>>> import numpy as np
>>> np.set_printoptions(precision=3, suppress=True, linewidth=200, floatmode="fixed")
>>> tidy = lambda a: np.round(a, 3) + 0
>>> arr = np.load("a.npy")
>>> tidy(arr)
array([[-5.442,  7.762, -3.183],
       [ 3.717, -2.798,  8.852],
       [ 4.926, -5.615,  6.649],
       [-0.363, -2.980, -9.539],
       [-1.106,  5.033,  8.570],
       [ 5.441, -7.755,  3.203],
       [-5.422,  8.136, -2.100],
       [ 0.897, -4.758, -8.750],
       [-4.250,  3.938, -8.151],
       [-3.241,  7.498,  5.768],
       [ 4.688, -4.979,  7.296],
       [-3.538,  2.437, -9.030],
       [ 4.548, -8.492, -2.684],
       [-4.064,  3.528, -8.428],
       [ 1.655, -5.733, -8.025],
       [-0.558, -2.688, -9.616],
       [-1.753, -0.794, -9.813],
       [ 4.099, -8.225, -3.944],
       [-2.266,  0.077, -9.740],
       [ 4.261, -8.333, -3.523]])
>>> np.abs(np.diag(np.linalg.qr(arr)[1])) > 1e-9
array([ True,  True, False])
>>> np.unique(arr.round(6), axis=0).shape
(20, 3)
>>> z = arr[:, 1] > np.median(arr[:, 1])
>>> u = arr[z].mean(axis=0) - arr[~z].mean(axis=0)
>>> ((arr - arr.mean(axis=0)) @ u > 0).astype(int)
array([1, 0, 0, 1, 1, 0, 1, 0, 1, 1, 0, 1, 0, 1, 0, 1, 1, 0, 1, 0])
>>> (((arr - arr.mean(axis=0)) @ u > 0) == z).mean()
np.float64(0.95)
>>> left, sigma, VT = np.linalg.svd(arr)
>>> np.argmax(sigma[:-1] / (sigma[1:] + 1e-6)) + 1
np.int64(2)
>>> Y = left[:, :2] @ np.diag(sigma[:2]) @ VT[:2]
>>> tidy(np.abs(arr - Y).max())
np.float64(0.0)
>>> tidy(Y)
array([[-5.442,  7.762, -3.183],
       [ 3.717, -2.798,  8.852],
       [ 4.926, -5.615,  6.649],
       [-0.363, -2.980, -9.539],
       [-1.106,  5.033,  8.570],
       [ 5.441, -7.755,  3.203],
       [-5.422,  8.136, -2.100],
       [ 0.897, -4.758, -8.750],
       [-4.250,  3.938, -8.151],
       [-3.241,  7.498,  5.768],
       [ 4.688, -4.979,  7.296],
       [-3.538,  2.437, -9.030],
       [ 4.548, -8.492, -2.684],
       [-4.064,  3.528, -8.428],
       [ 1.655, -5.733, -8.025],
       [-0.558, -2.688, -9.616],
       [-1.753, -0.794, -9.813],
       [ 4.099, -8.225, -3.944],
       [-2.266,  0.077, -9.740],
       [ 4.261, -8.333, -3.523]])
>>> tidy(np.linalg.norm(arr - Y, 2)), tidy(sigma[2])
(np.float64(0.0), np.float64(0.0))
>>> np.linalg.matrix_rank(arr, rtol=0.05)
np.int64(2)
>>> sigma = 5 * 0.9 ** np.arange(3)
>>> O, _ = np.linalg.qr(np.array([[-2.5, -0.4, 1.6], [0.3, 1.2, -0.3], [0.6, -0.4, 0.9]]))
>>> rng = np.random.default_rng(27875)
>>> E = rng.normal(size=(12, 3)) * sigma @ O
>>> tidy(E)
array([[-3.551, -4.853,  2.538],
       [-5.062, -0.170,  6.920],
       [ 1.468, -2.301, -4.862],
       [-6.480, -1.845,  4.879],
       [ 3.557,  5.081,  3.028],
       [ 1.794, -5.851,  2.206],
       [ 0.722, -1.845, -4.642],
       [-3.331, -2.619, -5.845],
       [-5.826, -1.873,  3.940],
       [-3.460,  0.161, -2.290],
       [ 2.370, -4.676, -7.100],
       [-4.222, -5.471, -5.017]])
>>> D = np.linalg.norm(E[:, None] - E[None], axis=-1)
>>> tidy(D[:5, :5])
array([[ 0.000,  6.589,  9.299,  4.807, 12.225],
       [ 6.589,  0.000, 13.639,  2.997, 10.817],
       [ 9.299, 13.639,  0.000, 12.581, 11.005],
       [ 4.807,  2.997, 12.581,  0.000, 12.334],
       [12.225, 10.817, 11.005, 12.334,  0.000]])
>>> print(D[11].round(6).argsort(kind="stable")[:4])
[11  7  6  9]
>>> tidy(D[11])
array([ 7.610, 13.088,  6.516, 10.779, 15.382,  9.408,  6.142,  3.101,  9.785,  6.303,  6.959,  0.000])
>>> gram = np.cov(E, rowvar=False)
>>> np.argsort(-E.std(axis=0).round(6), kind="stable")
array([2, 0, 1])
>>> tidy(gram)
array([[12.620,  1.438, -6.735],
       [ 1.438,  9.131,  4.935],
       [-6.735,  4.935, 24.058]])
>>> vec = np.ones(3)
>>> for _ in range(6):
...     vec = gram @ vec
...     vec /= np.linalg.norm(vec)
...     print(round(vec @ gram @ vec, 3))
... 
20.682
25.756
27.511
27.901
27.978
27.993
>>> tidy(vec)
array([-0.365,  0.217,  0.906])
>>> tidy(np.linalg.eigvalsh(gram)[-1])
np.float64(27.997)
>>> Y = np.c_[E[:, :2] @ np.array([[-2, 1], [-2, -1]]), np.array([1, 4, 5, 5, -4, 0, -1, -4, 3, 2, -1, -3])]
>>> print(tidy(Y))
[[ 16.807   1.302   1.000]
 [ 10.465  -4.892   4.000]
 [  1.665   3.770   5.000]
 [ 16.650  -4.635   5.000]
 [-17.276  -1.523  -4.000]
 [  8.113   7.645   0.000]
 [  2.248   2.567  -1.000]
 [ 11.899  -0.712  -4.000]
 [ 15.397  -3.953   3.000]
 [  6.599  -3.620   2.000]
 [  4.611   7.046  -1.000]
 [ 19.386   1.249  -3.000]]
>>> tidy(np.linalg.norm(np.linalg.qr(E)[0].T @ Y, axis=0) ** 2 / ((Y ** 2).sum(axis=0) + 1e-12))
array([1.000, 1.000, 0.300])
>>> tidy(np.linalg.norm(Y - E @ np.linalg.lstsq(E, Y)[0], axis=0))
array([0.000, 0.000, 9.280])
>>> print(np.linalg.matrix_rank(Y))
3
>>> O, _ = np.linalg.qr(np.array([[0.3, 0.1, 0.7], [-2.2, -0.9, -0.7], [0.5, -0.2, 0.9]]))
>>> A = O[:, :3]
>>> tidy(A)
array([[-0.132, -0.027, -0.991],
       [ 0.967, -0.225, -0.122],
       [-0.220, -0.974,  0.056]])
>>> P = np.triu(np.array([[3, 1, 1], [3, 3, 3], [3, 1, 3]]), 1) + np.eye(3)
>>> Y = P @ A @ np.linalg.inv(P)
>>> tidy(np.poly(Y))
array([ 1.000,  0.301, -0.301, -1.000])
>>> tidy(np.trace(Y)), tidy(np.trace(A))
(np.float64(-0.301), np.float64(-0.301))
>>> print(tidy(np.linalg.pinv(A)))
[[-0.132  0.967 -0.220]
 [-0.027 -0.225 -0.974]
 [-0.991 -0.122  0.056]]
>>> print(tidy(np.linalg.svd(A, compute_uv=False)))
[1.000 1.000 1.000]
>>> print(tidy(A.T @ A))
[[1.000 0.000 0.000]
 [0.000 1.000 0.000]
 [0.000 0.000 1.000]]
>>> print(tidy(A @ A.T))
[[1.000 0.000 0.000]
 [0.000 1.000 0.000]
 [0.000 0.000 1.000]]
>>> print(tidy(A[:, 1] @ A[:, 2]))
0.0
>>> u = np.array([-2, 2, 1])
>>> Y = A + np.outer(u, np.eye(3)[1])
>>> np.linalg.matrix_rank(np.linalg.inv(Y) - np.linalg.inv(A), tol=1e-8)
np.int64(1)
>>> print(tidy(Y))
[[-0.132 -2.027 -0.991]
 [ 0.967  1.775 -0.122]
 [-0.220  0.026  0.056]]
>>> tidy(np.linalg.det(Y) / np.linalg.det(A)), tidy(1 + np.linalg.solve(A, u)[1])
(np.float64(-0.37), np.float64(-0.37))
>>> mat = np.load("arr.npy")
>>> mat
array([[-2,  2, -2],
       [ 0, -2,  3],
       [ 0,  0, -1]])
>>> Y = np.linalg.inv(mat)
>>> (np.abs(Y) > 1e-9).astype(int)
array([[1, 1, 1],
       [0, 1, 1],
       [0, 0, 1]])
>>> Y
array([[-0.500, -0.500, -0.500],
       [-0.000, -0.500, -1.500],
       [-0.000, -0.000, -1.000]])
>>> tidy(np.linalg.cond(mat))
np.float64(9.403)
>>> tidy(np.linalg.inv(Y))
array([[-2.000,  2.000, -2.000],
       [ 0.000, -2.000,  3.000],
       [ 0.000,  0.000, -1.000]])
>>> tidy(np.linalg.slogdet(mat)[0])
np.float64(-1.0)
>>> P = np.triu(np.array([[2, -1, 0], [-1, 3, 2], [-1, 3, 2]]), 1) + np.eye(3)
>>> Y = P @ mat @ np.linalg.inv(P)
>>> print(np.poly(Y))
[1.000 5.000 8.000 4.000]
>>> P @ mat - mat @ P
array([[ 0.000,  0.000, -7.000],
       [ 0.000,  0.000,  2.000],
       [ 0.000,  0.000,  0.000]])
>>> m1 = np.array([[0, 0, 2, 5], [-2, 1, -1, 0], [-10, 5, -4, -2], [-6, 3, 2, 2]])
>>> m1
array([[  0,   0,   2,   5],
       [ -2,   1,  -1,   0],
       [-10,   5,  -4,  -2],
       [ -6,   3,   2,   2]])
>>> left, sigma, VT = np.linalg.svd(m1)
>>> vecs = VT[:(sigma > 1e-8).sum()]
>>> vec = m1[1] + -3 * m1[3] + rng.integers(2) * np.eye(4)[1]
>>> vec
array([16.000, -8.000, -7.000, -6.000])
>>> np.allclose(vecs.T @ vecs @ vec, vec)
True
>>> tidy(np.diag(vecs.T @ vecs))
array([0.800, 0.200, 1.000, 1.000])
>>> print(tidy(np.linalg.norm(vec - vecs.T @ vecs @ vec)))
0.0
>>> tidy(vecs.T @ vecs)
array([[ 0.800, -0.400,  0.000,  0.000],
       [-0.400,  0.200,  0.000,  0.000],
       [ 0.000,  0.000,  1.000,  0.000],
       [ 0.000,  0.000,  0.000,  1.000]])
>>> print(np.linalg.matrix_rank(np.vstack([m1, vec])))
3
>>> Y = m1 / np.linalg.norm(m1, axis=1, keepdims=True)
>>> gram = Y @ Y.T
>>> tidy(np.degrees(np.arccos(np.clip(gram[1, 0], -1, 1))))
np.float64(98.721)
>>> np.argwhere(np.triu(np.abs(gram) > 0.95, 1))
array([[1, 2]])
>>> (gram - 2 * np.eye(4)).round(6).argmax(axis=1)
array([3, 2, 1, 1])
>>> tidy(gram)
array([[ 1.000, -0.152, -0.278,  0.357],
       [-0.152,  1.000,  0.983,  0.729],
       [-0.278,  0.983,  1.000,  0.719],
       [ 0.357,  0.729,  0.719,  1.000]])
>>> tidy(gram[1])
array([-0.152,  1.000,  0.983,  0.729])
>>> tidy(m1 @ np.linalg.pinv(m1) @ m1)
array([[  0.000,   0.000,   2.000,   5.000],
       [ -2.000,   1.000,  -1.000,   0.000],
       [-10.000,   5.000,  -4.000,  -2.000],
       [ -6.000,   3.000,   2.000,   2.000]])
>>> print(tidy(np.trace(np.linalg.pinv(m1) @ m1)))
3.0
>>> print(np.allclose(m1[:-1].T @ np.linalg.lstsq(m1[:-1].T, m1[-1])[0], m1[-1]))
True
>>> np.abs(np.diag(np.linalg.qr(m1)[1])) > 1e-9
array([ True, False,  True,  True])
>>> np.linalg.lstsq(m1[:-1].T, m1[-1])[2]
np.int32(3)
>>> Y = m1 + rng.integers(-2, 3, (4, 3)) @ rng.integers(-2, 3, (3, 4))
>>> Y
array([[ -2,   4,  -4,   6],
       [ -8,  -4,   3,  -2],
       [ -6,  12, -10,  -1],
       [ -8,   7,  -4,   3]])
>>> print(Y - m1)
[[-2  4 -6  1]
 [-6 -5  4 -2]
 [ 4  7 -6  1]
 [-2  4 -6  1]]
>>> np.abs(Y - m1).sum(axis=1)
array([13, 17, 18, 13])
